% python3 -q
>>> import numpy as np
>>> from numpy import linalg as LA
>>> np.set_printoptions(precision=2, suppress=True, linewidth=100)
>>> E = np.diag(5 * np.array([-2, 2, 0, 0])) + np.array([[-1, -1, 1, 2], [-2, 2, -1, 0], [-1, 0, 0, 1], [-1, 0, 1, 2]])
>>> E
array([[-11,  -1,   1,   2],
       [ -2,  12,  -1,   0],
       [ -1,   0,   0,   1],
       [ -1,   0,   1,   2]])
>>> np.einsum("ij,ji->", E, E)
np.int64(269)
>>> LA.eigvals(E)
array([-10.86,  12.08,   2.2 ,  -0.42])
>>> np.round(LA.det(2 * E), 2), round(LA.det(E), 2)
(np.float64(1936.0), np.float64(121.0))
>>> np.einsum("ii->", E)
np.int64(3)
>>> vec = np.array([2, 0, 2, -1])
>>> rhs = E @ vec
>>> coef, lr = np.zeros(4), 1 / LA.norm(E, 2) ** 2
>>> for i in range(6):
...     coef -= lr * E.T @ (E @ coef - rhs)
...     if i % 2 == 0: print(i, round(LA.norm(E @ coef - rhs), 2))
... 
0 3.32
2 1.08
4 1.06
>>> coef
array([ 1.94, -0.19, -0.13, -0.36])
>>> rng = np.random.default_rng(875731)
>>> z = rng.permutation(4)
>>> z
array([3, 1, 0, 2])
>>> Y = E[z][:, z]
>>> np.trace(Y)
np.int64(3)
>>> round(LA.det(Y), 2), np.round(LA.det(E[z]), 2)
(np.float64(121.0), np.float64(121.0))
>>> r0 = np.array([8, -4, -9, 7])
>>> Y = E + np.outer(r0, np.eye(4)[1])
>>> LA.matrix_rank(LA.inv(Y) - LA.inv(E), tol=1e-8)
np.int64(1)
>>> data = np.load("test13.npy")
>>> data
array([[ 5,  0,  1],
       [ 6, -3,  3],
       [10, -5,  1],
       [13,  0,  6],
       [18,  0,  2],
       [13, -3,  1],
       [ 8,  0,  0],
       [11, -2,  4],
       [12,  1,  7],
       [10,  0,  3],
       [14, -1,  1],
       [13,  4,  4],
       [14, -1,  4],
       [10,  1,  5],
       [15,  6,  1],
       [17,  5,  0],
       [17,  3,  5],
       [20,  6,  6],
       [25,  6,  5],
       [30,  9,  1],
       [28, 11,  3]])
>>> Xs = data - data.mean(axis=0)
>>> left, sig, Vh = LA.svd(Xs, full_matrices=False)
>>> Vh[0] * np.sign(Vh[0, np.abs(Vh[0]).argmax()])
array([0.87, 0.49, 0.03])
>>> (np.sign(left[:, 0]) == np.sign(left[0, 0])).astype(int)
array([1, 1, 1, 1, 0, 1, 1, 1, 1, 1, 1, 1, 1, 1, 0, 0, 0, 0, 0, 0, 0])
>>> LA.matrix_rank(Xs)
np.int64(3)
>>> np.searchsorted(np.cumsum(sig ** 2) / (sig ** 2).sum(), 0.9) + 1
np.int64(2)
>>> np.abs(Vh[0]).argmax()
np.int64(0)
